>>> import numpy as np
>>> np.set_printoptions(precision=1, suppress=True, linewidth=120, legacy="1.25")
>>> E = np.loadtxt("dump.csv", delimiter=",")
>>> E.round(1) + 0
array([[ 0.8,  0.2, -0.2,  0.3, -0.4],
       [ 0.2,  0.8,  0.2, -0.3,  0.4],
       [-0.2,  0.2,  0.8,  0.3, -0.4],
       [ 0.3, -0.3,  0.3,  0.5,  0.7],
       [-0.4,  0.4, -0.4,  0.7,  0. ]])
>>> # symmetric
>>> w, evecs = np.linalg.eigvalsh(E)
Traceback (most recent call last):
  File "<python-input-5>", line 1, in <module>
    w, evecs = np.linalg.eigvalsh(E)
    ^^^^^^^^
ValueError: too many values to unpack (expected 2)
>>> w, evecs = np.linalg.eigh(E)
>>> np.round(evecs.T @ evecs, 1) + 0
array([[1., 0., 0., 0., 0.],
       [0., 1., 0., 0., 0.],
       [0., 0., 1., 0., 0.],
       [0., 0., 0., 1., 0.],
       [0., 0., 0., 0., 1.]])
>>> np.round(evecs @ np.diag(w) @ evecs.T, 1) + 0
array([[ 0.8,  0.2, -0.2,  0.3, -0.4],
       [ 0.2,  0.8,  0.2, -0.3,  0.4],
       [-0.2,  0.2,  0.8,  0.3, -0.4],
       [ 0.3, -0.3,  0.3,  0.5,  0.7],
       [-0.4,  0.4, -0.4,  0.7,  0. ]])
>>> np.round(evecs.T @ E @ evecs, 1) + 0
array([[-1.,  0.,  0.,  0.,  0.],
       [ 0.,  1.,  0.,  0.,  0.],
       [ 0.,  0.,  1.,  0.,  0.],
       [ 0.,  0.,  0.,  1.,  0.],
       [ 0.,  0.,  0.,  0.,  1.]])
>>> np.linalg.svd(E, compute_uv=False)
array([1., 1., 1., 1., 1.])
>>> w
array([-1.,  1.,  1.,  1.,  1.])
>>> P = np.triu(np.array([[-3, -3, 6, -9, -2],
...     [2, 3, 6, -1, 4],
...     [-3, -8, 3, 6, -3],
...     [-9, 3, 0, 2, -8],
...     [-3, 4, 0, -9, 7]]), 1) + np.eye(5)
>>> B = P @ E @ np.linalg.inv(P)
>>> np.poly(B)
array([ 1., -3.,  2.,  2., -3.,  1.])
>>> round(np.trace(B), 1), np.round(np.trace(E), 1)
(3.0, 3.0)
>>> w, evecs = np.linalg.eig(E)
>>> w
array([ 1., -1.,  1.,  1.,  1.])
>>> X = np.loadtxt("w.csv", delimiter=",")
>>> X.round(1) + 0
array([[ 0.4, -0.8,  0.4],
       [ 0.9,  0.5,  0. ],
       [ 0.2, -0.4, -0.9]])
>>> x0 = np.array([-2, 0, 1])
>>> np.sort(np.abs(np.degrees(np.angle(np.linalg.eigvals(X)))))
array([ 59.6,  59.6, 180. ])
>>> np.round(np.linalg.norm(x0), 1), np.round(np.linalg.norm(X @ x0), 1)
(2.2, 2.2)
>>> [p for p in range(1, 25) if np.allclose(np.linalg.matrix_power(X, p), np.eye(3))]
[]
